$ python3 -q
>>> import numpy as np
>>> np.set_printoptions(precision=3, suppress=True, linewidth=120)
>>> def rd(a):
...     return np.round(a, 3) + 0
... 
>>> m1 = np.array([[0.0, 0.0, 0.0, 0.0, 3.0],
...     [0.0, 0.0, 0.0, 0.0, 1.0],
...     [0.0, 0.0, 0.0, 0.0, -2.0],
...     [0.0, 0.0, 0.0, 0.0, -2.0],
...     [3.0, 1.0, -2.0, -2.0, 0.0]])
>>> np.abs(np.diag(np.linalg.qr(m1)[1])) > 1e-9
array([ True, False, False, False,  True])
>>> rd(m1 @ np.linalg.pinv(m1) @ m1)
array([[ 0.,  0.,  0.,  0.,  3.],
       [ 0.,  0.,  0.,  0.,  1.],
       [ 0.,  0.,  0.,  0., -2.],
       [ 0.,  0.,  0.,  0., -2.],
       [ 3.,  1., -2., -2.,  0.]])
>>> F = np.loadtxt("m.csv", delimiter=",")
>>> F
array([[ 9.36 , -6.839, 11.815],
       [ 5.813,  2.494, -2.211],
       [-5.   , 15.447,  2.289],
       [ 3.711,  3.811, -4.77 ],
       [ 4.507,  2.924, -2.246],
       [10.485, -7.172, 11.067],
       [-4.723, 10.972,  2.52 ],
       [-4.329, 14.214,  1.57 ],
       [ 3.627,  0.815, -4.049],
       [ 4.022,  1.046, -2.209],
       [ 9.428, -5.539, 10.692],
       [ 3.545,  1.963, -3.977],
       [ 9.83 , -6.207, 13.554],
       [ 9.032, -5.801, 11.355],
       [ 4.161,  0.354, -4.065],
       [ 4.785,  2.855, -3.558],
       [ 8.801, -4.714,  9.024],
       [ 4.066,  3.816, -3.812],
       [ 5.568,  1.653, -3.915],
       [ 9.385, -5.9  , 11.584],
       [ 1.87 ,  1.14 , -2.192],
       [10.36 , -4.858, 10.992],
       [-4.053, 13.305,  2.447],
       [11.041, -4.991, 10.979],
       [-3.565, 14.144,  2.648],
       [ 3.006,  1.004, -3.023],
       [-5.33 , 13.401,  2.557],
       [-4.1  , 13.258,  2.054],
       [ 4.258,  0.906, -1.964],
       [ 3.427,  1.679, -2.102],
       [ 9.952, -6.03 , 10.267]])
>>> B = np.c_[F[:, :2] @ np.array([[4, 1], [3, 9]]), np.array([1, 2, 3, 1, 3, 1, 1, 2, 2, 3, 0, 2, 1, 1, 0, 2, 3, 3, 1, 1, 2, 1, 2, 2, 0, 0, 3, 2, 1, 2, 2])]
>>> rd(B)
array([[ 16.923, -52.191,   1.   ],
       [ 30.734,  28.259,   2.   ],
       [ 26.341, 134.023,   3.   ],
       [ 26.277,  38.01 ,   1.   ],
       [ 26.8  ,  30.823,   3.   ],
       [ 20.424, -54.063,   1.   ],
       [ 14.024,  94.025,   1.   ],
       [ 25.326, 123.597,   2.   ],
       [ 16.953,  10.962,   2.   ],
       [ 19.226,  13.436,   3.   ],
       [ 21.095, -40.423,   0.   ],
       [ 20.069,  21.212,   2.   ],
       [ 20.699, -46.033,   1.   ],
       [ 18.725, -43.177,   1.   ],
       [ 17.706,   7.347,   0.   ],
       [ 27.705,  30.48 ,   2.   ],
       [ 21.062, -33.625,   3.   ],
       [ 27.712,  38.41 ,   3.   ],
       [ 27.231,  20.445,   1.   ],
       [ 19.84 , -43.715,   1.   ],
       [ 10.9  ,  12.13 ,   2.   ],
       [ 26.866, -33.362,   1.   ],
       [ 23.703, 115.692,   2.   ],
       [ 29.191, -33.878,   2.   ],
       [ 28.172, 123.731,   0.   ],
       [ 15.036,  12.042,   0.   ],
       [ 18.883, 115.279,   3.   ],
       [ 23.374, 115.222,   2.   ],
       [ 19.75 ,  12.412,   1.   ],
       [ 18.745,  18.538,   2.   ],
       [ 21.718, -44.318,   2.   ]])
>>> rd(np.linalg.norm(B - F @ np.linalg.lstsq(F, B)[0], axis=0))
array([0.   , 0.   , 5.061])
>>> np.linalg.matrix_rank(np.c_[F, B])
np.int64(4)
